$ ipython --no-banner

In [1]: import numpy as np

In [2]: np.set_printoptions(precision=2, suppress=True, linewidth=140)

In [3]: tidy = lambda a: np.round(a, 2) + 0

In [4]: arr = np.load("x.npy")

In [5]: arr
Out[5]: 
array([[ 3.,  3.,  3.,  4.,  0.,  3.,  3.,  4.,  2., -3.],
       [ 0.,  5.,  1.,  0.,  0.,  5.,  2.,  5., -3., -3.],
       [ 4.,  5.,  0.,  3.,  5.,  2.,  1.,  3.,  1.,  3.],
       [ 5.,  0.,  2.,  2.,  5.,  1.,  0.,  5.,  0.,  2.],
       [ 0.,  5.,  3.,  1.,  1.,  3.,  5.,  2., -3., -1.],
       [ 0.,  3.,  4.,  2.,  1.,  1.,  1.,  2.,  3., -1.],
       [ 2.,  5.,  2.,  4.,  3.,  1.,  4.,  1.,  3.,  1.],
       [ 5.,  5.,  4.,  2.,  1.,  0.,  1.,  2., -2.,  1.],
       [ 0.,  0.,  0.,  0.,  0.,  0.,  0.,  0., -5.,  1.],
       [ 0.,  0.,  0.,  0.,  0.,  0.,  0.,  0., -9., -9.]])

In [6]: x0 = np.array([2, -3, -5, 5, 0, 3, 3, -1, 5, -5])

In [7]: np.einsum("ij,j->i", arr, x0)
Out[7]: array([ 41.,  -4.,   4.,  -2., -13.,   5.,  23., -29., -30.,   0.])

In [8]: arr @ (2 * x0)
Out[8]: array([ 82.,  -8.,   8.,  -4., -26.,  10.,  46., -58., -60.,   0.])

In [9]: arr * x0
Out[9]: 
array([[  6.,  -9., -15.,  20.,   0.,   9.,   9.,  -4.,  10.,  15.],
       [  0., -15.,  -5.,   0.,   0.,  15.,   6.,  -5., -15.,  15.],
       [  8., -15.,  -0.,  15.,   0.,   6.,   3.,  -3.,   5., -15.],
       [ 10.,  -0., -10.,  10.,   0.,   3.,   0.,  -5.,   0., -10.],
       [  0., -15., -15.,   5.,   0.,   9.,  15.,  -2., -15.,   5.],
       [  0.,  -9., -20.,  10.,   0.,   3.,   3.,  -2.,  15.,   5.],
       [  4., -15., -10.,  20.,   0.,   3.,  12.,  -1.,  15.,  -5.],
       [ 10., -15., -20.,  10.,   0.,   0.,   3.,  -2., -10.,  -5.],
       [  0.,  -0.,  -0.,   0.,   0.,   0.,   0.,  -0., -25.,  -5.],
       [  0.,  -0.,  -0.,   0.,   0.,   0.,   0.,  -0., -45.,  45.]])

In [10]: np.linalg.norm(arr @ x0) <= np.linalg.norm(arr, 2) * np.linalg.norm(x0) + 1e-9
Out[10]: np.True_

In [11]: (arr @ x0).argmax()
Out[11]: np.int64(0)

In [12]: (arr * x0).sum(axis=1)
Out[12]: array([ 41.,  -4.,   4.,  -2., -13.,   5.,  23., -29., -30.,   0.])

In [13]: np.sign((arr @ x0).round(6))
Out[13]: array([ 1., -1.,  1., -1., -1.,  1.,  1., -1., -1.,  0.])

In [14]: M = np.diag(20 * np.array([3, 2, 3, -2, 1, -2, -1, 2, 5])) + np.array([[1, 2, 1, -3, -3, 3, -1, 1, 3],
    ...:     [3, 2, -3, -2, 1, 3, -1, 2, -3],
    ...:     [-2, 2, 3, 3, 2, -1, 1, -1, -1],
    ...:     [2, 0, -1, -1, -1, -2, 0, 1, 1],
    ...:     [0, 2, 3, -2, 0, 0, -2, 2, -1],
    ...:     [0, 3, 1, 0, 0, 3, 2, 3, 2],
    ...:     [-2, -3, 0, -2, 1, -1, 3, 1, 0],
    ...:     [0, -2, 3, -2, 0, -2, -1, 1, 2],
    ...:     [-2, 2, -3, -1, 2, 3, -3, 3, -1]])

In [15]: M
Out[15]: 
array([[ 61,   2,   1,  -3,  -3,   3,  -1,   1,   3],
       [  3,  42,  -3,  -2,   1,   3,  -1,   2,  -3],
       [ -2,   2,  63,   3,   2,  -1,   1,  -1,  -1],
       [  2,   0,  -1, -41,  -1,  -2,   0,   1,   1],
       [  0,   2,   3,  -2,  20,   0,  -2,   2,  -1],
       [  0,   3,   1,   0,   0, -37,   2,   3,   2],
       [ -2,  -3,   0,  -2,   1,  -1, -17,   1,   0],
       [  0,  -2,   3,  -2,   0,  -2,  -1,  41,   2],
       [ -2,   2,  -3,  -1,   2,   3,  -3,   3,  99]])

In [16]: u = np.array([0, -3, 1])

In [17]: np.correlate(M[1], M[5], "full")
Out[17]: array([    6,    93,   126,   -40, -1564,   116,    86,    21,    10,    21,   -85,   117,     8,    -1,     3,    -9,     0])

In [18]: np.array([np.convolve(row, u, "same") for row in M])
Out[18]: 
array([[-183,   55,   -1,   10,    6,  -12,    6,   -4,   -8],
       [  -9, -123,   51,    3,   -5,   -8,    6,   -7,   11],
       [   6,   -8, -187,   54,   -3,    5,   -4,    4,    2],
       [  -6,    2,    3,  122,  -38,    5,   -2,   -3,   -2],
       [   0,   -6,   -7,    9,  -62,   20,    6,   -8,    5],
       [   0,   -9,    0,    1,    0,  111,  -43,   -7,   -3],
       [   6,    7,   -3,    6,   -5,    4,   50,  -20,    1],
       [   0,    6,  -11,    9,   -2,    6,    1, -124,   35],
       [   6,   -8,   11,    0,   -7,   -7,   12,  -12, -294]])

In [19]: np.polyval(u, M[1])
Out[19]: array([  -8, -125,   10,    7,   -2,   -8,    4,   -5,   10])

In [20]: A2 = np.array([[6, 2],
    ...:     [-7, -4],
    ...:     [-4, -1],
    ...:     [-3, -3],
    ...:     [8, -6],
    ...:     [-6, 3],
    ...:     [2, -3],
    ...:     [4, -8],
    ...:     [3, -7]])

In [21]: A2.T @ M.T
Out[21]: 
array([[ 326, -271, -270,  150,  141,  219,   -1,  188,  290],
       [ 123, -142,  -87,  113, -128, -168,   48, -334, -717]])

In [22]: np.linalg.matrix_rank(np.vstack([M, A2.T]))
Out[22]: np.int64(9)

In [23]: np.vstack([M, A2.T]).shape
Out[23]: (11, 9)

In [24]: M @ A2
Out[24]: 
array([[ 326,  123],
       [-271, -142],
       [-270,  -87],
       [ 150,  113],
       [ 141, -128],
       [ 219, -168],
       [  -1,   48],
       [ 188, -334],
       [ 290, -717]])

In [25]: A2 = M / np.linalg.norm(M, axis=1, keepdims=True)

In [26]: cov = A2 @ A2.T

In [27]: tidy(cov)
Out[27]: 
array([[ 1.  ,  0.1 , -0.02,  0.1 , -0.04, -0.04, -0.1 ,  0.02,  0.03],
       [ 0.1 ,  1.  , -0.04,  0.05,  0.12,  0.01, -0.15, -0.01, -0.04],
       [-0.02, -0.04,  1.  , -0.07,  0.17,  0.04, -0.02,  0.05, -0.05],
       [ 0.1 ,  0.05, -0.07,  1.  ,  0.07,  0.05,  0.11,  0.07,  0.03],
       [-0.04,  0.12,  0.17,  0.07,  1.  ,  0.01,  0.15,  0.11, -0.02],
       [-0.04,  0.01,  0.04,  0.05,  0.01,  1.  ,  0.  ,  0.13,  0.03],
       [-0.1 , -0.15, -0.02,  0.11,  0.15,  0.  ,  1.  ,  0.1 ,  0.03],
       [ 0.02, -0.01,  0.05,  0.07,  0.11,  0.13,  0.1 ,  1.  ,  0.07],
       [ 0.03, -0.04, -0.05,  0.03, -0.02,  0.03,  0.03,  0.07,  1.  ]])

In [28]: np.argwhere(np.triu(np.abs(cov) > 0.95, 1))
Out[28]: array([], shape=(0, 2), dtype=int64)

In [29]: tidy(np.linalg.norm(A2, axis=1))
Out[29]: array([1., 1., 1., 1., 1., 1., 1., 1., 1.])

In [30]: (cov - 2 * np.eye(9)).round(6).argmax(axis=1)
Out[30]: array([1, 4, 4, 6, 2, 7, 4, 5, 7])

In [31]: tidy(np.degrees(np.arccos(np.clip(cov[6, 7], -1, 1))))
Out[31]: np.float64(84.47)
